$ python3 -q
>>> import numpy as np
>>> np.set_printoptions(precision=3, suppress=True, linewidth=200)
>>> J = np.load("block1.npy")
>>> print(J)
[[ 5  5  5]
 [ 5 10 10]
 [ 5 10 15]]
>>> q = J.astype(float).copy()
>>> for j in range(3):
...     q[:, j] -= q[:, :j] @ (q[:, :j].T @ q[:, j])
...     q[:, j] /= np.linalg.norm(q[:, j])
... 
>>> print(q.round(3) + 0)
[[ 0.577 -0.816  0.   ]
 [ 0.577  0.408 -0.707]
 [ 0.577  0.408  0.707]]
>>> print(np.round(q.T @ J, 3) + 0)
[[ 8.66  14.434 17.321]
 [ 0.     4.082  6.124]
 [ 0.     0.     3.536]]
>>> J[3]
Traceback (most recent call last):
  File "<python-input-8>", line 1, in <module>
    J[3]
    ~^^^
IndexError: index 3 is out of bounds for axis 0 with size 3
>>> np.linalg.rank(J)
Traceback (most recent call last):
  File "<python-input-9>", line 1, in <module>
    np.linalg.rank(J)
    ^^^^^^^^^^^^^^
AttributeError: module 'numpy.linalg' has no attribute 'rank'
>>> print(np.linalg.svd(J, compute_uv=False))
[25.245  3.216  1.54 ]
>>> print(np.diff(J, axis=0))
[[0 5 5]
 [0 0 5]]
>>> print(J.mean(axis=0))
[ 5.     8.333 10.   ]
>>> print(np.unravel_index(np.abs(J).argmax(), J.shape))
(np.int64(2), np.int64(2))
>>> print(np.round(np.linalg.norm(J), 3))
25.495
>>> print(J.shape)
(3, 3)
>>> print(J - J[0])
[[ 0  0  0]
 [ 0  5  5]
 [ 0  5 10]]
>>> print(np.abs(J).max())
15
>>> print(np.sort(np.abs(np.linalg.eigvals(J))))
[ 1.54   3.216 25.245]
>>> print(J @ J)
[[ 75 125 150]
 [125 225 275]
 [150 275 350]]
>>> assert J == J.T
Traceback (most recent call last):
  File "<python-input-20>", line 1, in <module>
    assert J == J.T
           ^^^^^^^^
ValueError: The truth value of an array with more than one element is ambiguous. Use a.any() or a.all()
>>> J.inv()
Traceback (most recent call last):
  File "<python-input-21>", line 1, in <module>
    J.inv()
    ^^^^^
AttributeError: 'numpy.ndarray' object has no attribute 'inv'
>>> M = np.load("case10.npy")
>>> print(M)
[[5 5 5 5 5 5]
 [3 1 3 1 3 1]
 [3 4 3 4 3 4]
 [5 5 5 5 5 5]
 [3 1 3 1 3 1]
 [3 4 3 4 3 4]]
>>> # rows 0 and 3 are equal
>>> def softmax(z):
...     e = np.exp(z - z.max(axis=-1, keepdims=True))
...     return e / e.sum(axis=-1, keepdims=True)
... 
>>> print(softmax(M[4] + -1))
[0.294 0.04  0.294 0.04  0.294 0.04 ]
>>> print(softmax(M).sum(axis=1))
[1. 1. 1. 1. 1. 1.]
>>> scores = M @ M.T / np.sqrt(6)
>>> print(softmax(scores)[4] @ M)
[5. 5. 5. 5. 5. 5.]
>>> print(softmax(scores).round(6).argmax(axis=1))
[0 0 0 0 0 0]
>>> rng = np.random.default_rng(53)
>>> labels = rng.permutation(6)
>>> print(labels)
[4 1 5 0 2 3]
>>> M2 = M[labels][:, labels]
>>> print(np.diag(M2))
[3 1 4 5 3 5]
>>> print(np.round(np.sort(np.abs(np.linalg.eigvals(M2))), 3) + 0)
[ 0.  0.  0.  0.  0. 21.]
>>> print(np.allclose(M2, M))
False
>>> print(M2)
[[3 1 1 3 3 1]
 [3 1 1 3 3 1]
 [3 4 4 3 3 4]
 [5 5 5 5 5 5]
 [3 4 4 3 3 4]
 [5 5 5 5 5 5]]
>>> M2 = np.array([[0, 2, 0], [3, 0, 1], [1, -3, -3]])
>>> print(M2.T @ J.T)
[[ 20  40  45]
 [ -5 -20 -35]
 [-10 -20 -35]]
>>> print(np.vstack([J, M2.T]).shape)
(6, 3)
>>> rank = np.linalg.matrix_rank(M)
>>> print(rank)
2
>>> N = np.linalg.svd(M)[2][rank:].T
>>> print(np.allclose(M @ N, 0))
True
>>> print([int(np.linalg.matrix_rank(np.delete(M, i, axis=0))) for i in range(6)])
[2, 2, 2, 2, 2, 2]
>>> print([int(np.linalg.matrix_rank(M[:, :j + 1])) for j in range(6)])
[1, 2, 2, 2, 2, 2]
>>> print(np.round(N @ N.T, 3) + 0)
[[ 0.667  0.    -0.333  0.    -0.333  0.   ]
 [ 0.     0.667  0.    -0.333  0.    -0.333]
 [-0.333  0.     0.667  0.    -0.333  0.   ]
 [ 0.    -0.333  0.     0.667  0.    -0.333]
 [-0.333  0.    -0.333  0.     0.667  0.   ]
 [ 0.    -0.333  0.    -0.333  0.     0.667]]
>>> print(N.shape)
(6, 4)
>>> print(np.linalg.matrix_rank(M, rtol=0.1))
2
>>> print(np.linalg.cond(M) > 100)
True
>>> E = np.load("sample15.npy")
>>> print(E)
[[ 3  0  0]
 [ 4  1  0]
 [ 8  6  3]
 [10  9  3]
 [11 14  7]
 [16 16  7]
 [18 18 11]
 [22 21 12]
 [26 24 17]
 [31 27 17]
 [34 32 21]
 [34 34 24]
 [37 34 28]
 [37 38 31]
 [38 41 31]
 [41 44 36]]
>>> print(round(float(np.linalg.norm(E, 2) / np.linalg.norm(E)), 3))
0.997
>>> print(np.abs(np.linalg.svd(E)[2][-1]))
[0.526 0.779 0.342]
>>> print(np.argsort(-np.linalg.norm(E, axis=0).round(6), kind="stable")[:3])
[0 1 2]
>>> print(round(np.log10(np.linalg.cond(E))))
2
>>> print([round(float(x), 3) for x in np.linalg.svd(E, compute_uv=False)[:3]])
[167.463, 11.401, 5.198]
>>> G = np.cov(E, rowvar=False)
>>> print(np.argwhere(np.triu(np.abs(np.corrcoef(E.T)) > 0.8, 1)))
[[0 1]
 [0 2]
 [1 2]]
>>> print(G.shape)
(3, 3)
>>> print(E.std(axis=0))
[12.82  13.652 11.549]
>>> print(np.polyfit(E[:, 0], E[:, 1], 1))
[ 1.052 -1.896]
>>> print(G)
[[175.317 184.475 153.733]
 [184.475 198.796 165.367]
 [153.733 165.367 142.267]]
>>> print(np.median(E, axis=0))
[24.  22.5 14.5]
>>> print(np.linalg.eigvalsh(G)[::-1])
[510.389   4.189   1.801]
>>> Xc = E - E.mean(axis=0)
>>> U, sig, vt = np.linalg.svd(Xc, full_matrices=False)
>>> print(sig ** 2 / (sig ** 2).sum())
[0.988 0.008 0.003]
>>> print(np.linalg.matrix_rank(Xc))
3
>>> print(vt[0] * np.sign(vt[0, np.abs(vt[0]).argmax()]))
[0.583 0.622 0.523]
>>> print(np.abs(vt[-1]))
[0.517 0.78  0.352]
>>> print(np.abs(vt[0]).argmax())
1
>>> Xc = E - E.mean(axis=0)
>>> vecs = np.linalg.svd(Xc)[2][:1]
>>> M2 = Xc - Xc @ vecs.T @ vecs
>>> print(np.cov(Xc @ vecs.T, rowvar=False))
510.3889922448879
>>> print(M2.std(axis=0))
[1.413 1.022 1.605]
>>> mat = np.load("w.npy")
>>> print(mat)
[[0.176 0.706]
 [0.706 2.824]]
>>> # column 1 is much longer than the rest
>>> print(mat.mean(axis=0))
[0.441 1.765]
>>> print(np.round(np.linalg.svd(mat, compute_uv=False), 3) + 0)
[3. 0.]
>>> print(mat - mat[0])
[[0.    0.   ]
 [0.529 2.118]]
>>> np.linalg.rank(mat)
Traceback (most recent call last):
  File "<python-input-85>", line 1, in <module>
    np.linalg.rank(mat)
    ^^^^^^^^^^^^^^
AttributeError: module 'numpy.linalg' has no attribute 'rank'
>>> print(np.unravel_index(np.abs(mat).argmax(), mat.shape))
(np.int64(1), np.int64(1))
>>> print(np.round(np.abs(mat).max(), 3))
2.824
>>> print(mat.sum(axis=1))
[0.882 3.529]
>>> print(np.diff(mat, axis=0))
[[0.529 2.118]]
>>> print(round(np.linalg.norm(mat), 3))
3.0
>>> low = np.linalg.cholesky(J)
>>> print(low @ low.T)
[[ 5.  5.  5.]
 [ 5. 10. 10.]
 [ 5. 10. 15.]]
>>> print(np.linalg.eigvalsh(J).min() > 0)
True
>>> evals, vecs = np.linalg.eigh(mat)
>>> print(np.round(np.linalg.eigvalsh(mat + -3 * np.eye(2)), 3) + 0)
[-3.  0.]
>>> print(np.round(evals.sum(), 3), np.trace(mat))
3.0 3.0
>>> print(np.abs(vecs[:, -1]))
[0.243 0.97 ]
>>> print((evals > 1e-8).sum(), (evals < -1e-8).sum())
1 0
>>> print(np.round(vecs.T @ vecs, 3) + 0)
[[1. 0.]
 [0. 1.]]
>>> print(np.argsort(-np.linalg.norm(mat, axis=0).round(6), kind="stable")[:3])
[1 0]
>>> print(round(np.linalg.norm(mat, 2) / np.linalg.norm(mat), 3))
1.0
>>> print(np.linalg.matrix_rank(mat, rtol=0.1))
1
>>> print(np.round(np.linalg.det(M), 3))
0.0
>>> print(np.round(np.sort(np.abs(np.linalg.eigvals(M))), 3) + 0)
[ 0.  0.  0.  0.  0. 21.]
>>> print(np.allclose(M @ M.T, M.T @ M))
False
>>> print(np.allclose(M, M.T))
False
>>> print((M - M.T) / 2)
[[ 0.   1.   1.   0.   1.   1. ]
 [-1.   0.  -0.5 -2.   1.  -1.5]
 [-1.   0.5  0.  -0.5  0.   0.5]
 [ 0.   2.   0.5  0.   2.   0.5]
 [-1.  -1.   0.  -2.   0.  -1. ]
 [-1.   1.5 -0.5 -0.5  1.   0. ]]
>>> W0 = np.array([[-1, -1, 0], [0, -1, -2], [0, -2, -1], [2, 2, 0]])
>>> print(W0)
[[-1 -1  0]
 [ 0 -1 -2]
 [ 0 -2 -1]
 [ 2  2  0]]
>>> M2 = np.array([[1, -5], [-3, -1]])
>>> cent = np.kron(M2, W0)
>>> print(cent)
[[ -1  -1   0   5   5   0]
 [  0  -1  -2   0   5  10]
 [  0  -2  -1   0  10   5]
 [  2   2   0 -10 -10   0]
 [  3   3   0   1   1   0]
 [  0   3   6   0   1   2]
 [  0   6   3   0   2   1]
 [ -6  -6   0  -2  -2   0]]
>>> print(np.linalg.matrix_rank(cent))
6
>>> print(np.round(np.linalg.norm(cent, 2), 3), round(float(np.linalg.norm(M2, 2) * np.linalg.norm(W0, 2)), 3))
19.423 19.423
>>> print(cent.shape)
(8, 6)
>>> P = cent @ np.linalg.solve(cent.T @ cent, cent.T)
>>> print(np.trace(P))
6.0
>>> print(np.allclose(P @ P, P))
True
>>> data = np.load("test11.npy")
>>> print(data)
[[-2.331  1.795 -2.609]
 [-1.675 -1.826 -2.404]
 [-3.803  3.562 -4.177]
 [-5.909  8.998 -6.001]
 [ 1.716  1.785  2.396]
 [ 6.114 -5.363  6.813]
 [ 1.215  7.216  2.653]
 [ 1.906  5.366  3.191]
 [-2.76   9.052 -1.989]
 [ 4.026  0.004  4.986]
 [ 3.225  0.026  3.954]
 [-4.447  7.23  -4.405]
 [-3.834  3.601 -4.214]
 [-5.991  7.215 -6.424]
 [-4.594  3.616 -5.21 ]
 [-0.976 -3.596 -1.793]
 [-4.521  5.391 -4.779]
 [-5.436  3.561 -6.208]
 [ 1.112  5.407  2.227]]
>>> D = np.linalg.norm(data[:, None] - data[None], axis=-1)
>>> print((D + 1e9 * np.eye(19)).round(6).argmin(axis=1))
[ 2 15 12 13 10  9 18 18 11 10  9 16  2  3 12  1 14 14  7]
>>> print(D.shape)
(19, 19)
>>> print(np.flatnonzero(D[16] < D.mean() / 2))
[ 2  3 11 12 13 14 16 17]
>>> Xc = data - data.mean(axis=1)
Traceback (most recent call last):
  File "<python-input-125>", line 1, in <module>
    Xc = data - data.mean(axis=1)
         ~~~~~^~~~~~~~~~~~~~~~~~~
ValueError: operands could not be broadcast together with shapes (19,3) (19,) 
>>> Xc = data - data.mean(axis=0)
>>> U, sig, vt = np.linalg.svd(Xc, full_matrices=False)
>>> print(np.abs(vt[0]).argmax())
2
>>> print(sig)
[26.106 13.636  0.087]
>>> print(np.abs(vt[-1]))
[0.777 0.098 0.623]
>>> print(np.abs(U[:, 0]).argmax())
5
>>> print((np.sign(U[:, 0]) == np.sign(U[0, 0])).astype(int))
[1 0 1 1 0 0 0 0 1 0 0 1 1 1 1 0 1 1 0]
>>> print(np.linalg.matrix_rank(Xc))
3
>>> print(np.round(sig ** 2 / (sig ** 2).sum(), 3) + 0)
[0.786 0.214 0.   ]
>>> print(np.round(Xc.mean(axis=0), 3) + 0)
[0. 0. 0.]
>>> cent = data[[2, 5]].astype(float)
>>> for _ in range(7):
...     labels = np.linalg.norm(data[:, None] - cent, axis=-1).argmin(axis=1)
...     cent = np.array([data[labels == j].mean(axis=0) for j in range(2)])
... 
>>> print(labels)
[0 0 0 0 1 1 1 1 0 1 1 0 0 0 0 0 0 0 1]
>>> print(cent[1] - cent[0])
[ 6.616 -1.987  7.93 ]
>>> print(np.abs(cent[1] - cent[0]).argmax())
2
>>> print(np.bincount(labels))
[12  7]
>>> K = np.load("dump.npy")
>>> print(K)
[[-0.8  1.4 -1. ]
 [-1.4 -0.9  2.9]
 [ 3.  -6.   4. ]
 [-0.4  1.3  0.1]
 [ 1.4 -1.2 -0.3]
 [ 0.3  1.1  1.2]
 [-1.3  0.9  1. ]
 [-0.1  0.4 -1.4]
 [ 1.7  0.8 -0.2]
 [ 0.1 -1.6  0.2]
 [ 0.7  0.2 -0.9]
 [ 1.9 -0.7  1.4]
 [-1.7 -0.8  1. ]
 [-0.3 -0.5 -0.1]
 [ 1.2  0.4 -0.7]
 [ 1.   0.1  0.3]
 [ 0.9  0.6 -0.1]
 [ 2.  -1.   0.7]
 [ 0.3  0.3  2.2]
 [-0.2 -1.4  0.6]]
>>> x0 = np.array([-2, -1, -2])
>>> a = np.maximum(K @ x0, 0)
>>> print(np.flatnonzero(a > 1e-9))
[ 0  7  9 10 12 13 19]
>>> print(K.T @ a)
[-6.03 -0.69 -3.39]
>>> print(np.tanh(K @ x0))
[ 0.976 -0.97  -1.    -0.604 -0.762 -0.999 -0.291  0.989 -0.999  0.762  0.197 -1.     0.976  0.862 -0.885 -0.991 -0.976 -1.    -1.     0.537]
>>> print(a)
[2.2 0.  0.  0.  0.  0.  0.  2.6 0.  1.  0.2 0.  2.2 1.3 0.  0.  0.  0.  0.  0.6]
>>> feats = np.load("mat.npy")
>>> print(feats)
[[0 1 1 0]
 [1 0 0 1]
 [1 0 0 1]
 [0 1 1 0]]
>>> np.linalg.determinant(feats)
Traceback (most recent call last):
  File "<python-input-152>", line 1, in <module>
    np.linalg.determinant(feats)
    ^^^^^^^^^^^^^^^^^^^^^
AttributeError: module 'numpy.linalg' has no attribute 'determinant'
>>> print(np.round(np.sort(np.abs(np.linalg.eigvals(feats))), 3) + 0)
[0. 0. 2. 2.]
>>> print((feats + feats.T) / 2)
[[0. 1. 1. 0.]
 [1. 0. 0. 1.]
 [1. 0. 0. 1.]
 [0. 1. 1. 0.]]
>>> print(np.trace(feats))
0
>>> print((feats - feats.T) / 2)
[[0. 0. 0. 0.]
 [0. 0. 0. 0.]
 [0. 0. 0. 0.]
 [0. 0. 0. 0.]]
>>> print(round(float(np.linalg.det(feats)), 3))
0.0
>>> print(np.all(np.linalg.eigvalsh(feats) > 0))
False
>>> print([round(float(np.linalg.det(feats[:i, :i])), 2) + 0 for i in range(1, 5)])
[0.0, -1.0, 0.0, 0.0]
>>> print(round(np.linalg.eigvalsh(feats).min(), 3))
-2.0
>>> P = np.triu(np.array([[2, 3, 4, -3], [5, -4, 4, 4], [3, 0, 5, 2], [-1, -3, -4, 0]]), 1) + np.eye(4)
>>> M2 = P @ feats @ np.linalg.inv(P)
>>> print(round(np.linalg.det(M2), 3))
0.0
>>> print(P @ feats - feats @ P)
[[ 7. -3. -7.  1.]
 [ 4.  1.  0.  7.]
 [ 0. -1. -2.  3.]
 [ 0.  0. -4. -6.]]
>>> print(np.trace(M2), np.trace(feats))
0.0 0
>>> print(np.linalg.matrix_rank(M2))
2
>>> t3 = np.stack([feats, 4 * feats, feats[::-1]])
>>> print(np.linalg.det(t3))
[0. 0. 0.]
>>> print(np.einsum("bij,cij->bc", t3, t3))
[[  8  32   8]
 [ 32 128  32]
 [  8  32   8]]
>>> print((t3 @ feats.T).shape)
(3, 4, 4)
>>> print(t3.shape)
(3, 4, 4)
>>> U, sig, vt = np.linalg.svd(feats)
>>> print(sig.round(3) + 0)
[2. 2. 0. 0.]
>>> M2 = U[:, :2] @ np.diag(sig[:2]) @ vt[:2]
>>> print(M2.round(3) + 0)
[[0. 1. 1. 0.]
 [1. 0. 0. 1.]
 [1. 0. 0. 1.]
 [0. 1. 1. 0.]]
>>> print(np.round(np.abs(feats - M2).max(), 3))
0.0
